$ python -q
>>> import numpy as np
>>> from numpy import linalg as LA
>>> np.set_printoptions(precision=2, suppress=True, linewidth=140, legacy="1.25")
>>> def rnd(a):
...     return np.round(a, 2) + 0
... 
>>> rng = np.random.default_rng(31235)
>>> W0 = rng.normal(size=(36, 3))
>>> W0 = 5 * W0 / LA.norm(W0, axis=1, keepdims=True)
>>> rnd(W0)
array([[ 2.61, -0.57,  4.23],
       [ 3.52,  2.32, -2.69],
       [ 2.23,  2.53, -3.69],
       [-1.85, -3.57, -2.97],
       [ 3.61,  2.28,  2.59],
       [ 2.15,  1.1 ,  4.38],
       [ 0.08, -3.58, -3.49],
       [ 4.56, -1.5 ,  1.4 ],
       [ 4.63,  1.24,  1.41],
       [ 2.78, -0.4 ,  4.14],
       [ 2.44,  2.17, -3.78],
       [ 4.53,  0.55,  2.03],
       [ 2.88, -0.18, -4.09],
       [ 3.43, -3.28,  1.57],
       [ 0.54,  2.66, -4.2 ],
       [ 0.42, -4.71,  1.63],
       [ 0.14,  2.67,  4.23],
       [-3.17, -3.13, -2.27],
       [-2.  ,  3.71, -2.69],
       [ 2.  ,  1.15, -4.43],
       [ 2.28,  4.32, -1.1 ],
       [-1.03, -4.44, -2.06],
       [ 1.97, -4.48, -1.02],
       [-1.39,  4.59, -1.41],
       [-3.15, -3.74, -1.04],
       [ 0.89,  4.13, -2.67],
       [ 2.97, -3.02, -2.66],
       [ 1.03,  3.35, -3.57],
       [ 1.24, -4.16, -2.48],
       [ 1.02, -3.62, -3.3 ],
       [ 1.59,  4.26, -2.09],
       [ 2.09, -3.81, -2.48],
       [-3.21,  3.03, -2.35],
       [-3.04, -3.5 , -1.87],
       [-1.78,  3.65, -2.91],
       [ 4.09, -2.58, -1.27]])
>>> C = W0[[16, 5]].astype(float)
>>> for _ in range(6):
...     labels = LA.norm(W0[:, None] - C, axis=-1).argmin(axis=1)
...     C = np.array([W0[labels == j].mean(axis=0) for j in range(2)])
... 
>>> labels
array([1, 0, 0, 1, 1, 1, 1, 1, 1, 1, 0, 1, 0, 1, 0, 1, 0, 1, 0, 0, 0, 1, 1, 0, 1, 0, 1, 0, 1, 1, 0, 1, 0, 1, 0, 1])
>>> np.abs(C[1] - C[0]).argmax()
1
>>> rnd(C[1] - C[0])
array([ 0.68, -5.29,  2.33])
>>> r0 = np.array([0, 2, -1])
>>> rnd(np.correlate(W0[26], W0[15], "full"))
array([  4.84, -18.9 ,  11.15,  11.24,  -1.11])
>>> rnd(np.polyval(r0, W0[26]))
array([ 4.94, -7.05, -6.31])
>>> rnd(np.cross(W0[26, :3], W0[15, :3]))
array([-17.43,  -5.95, -12.71])
>>> other = np.array([[3, 3], [2, 0], [0, 3]])
>>> np.vstack([W0, other.T]).shape
(38, 3)
>>> LA.matrix_rank(np.vstack([W0, other.T]))
3
>>> Ac = W0 - W0.mean(axis=0)
>>> evecs = LA.svd(Ac)[2][:2]
>>> other = Ac - Ac @ evecs.T @ evecs
>>> LA.norm(other, axis=1).round(6).argmax()
16
>>> rnd(np.cov(Ac @ evecs.T, rowvar=False))
array([[10.33,  0.  ],
       [ 0.  ,  8.58]])
>>> rnd(np.diag(evecs.T @ evecs))
array([0.33, 0.99, 0.68])
>>> rnd(LA.norm(other) / LA.norm(Ac))
0.42
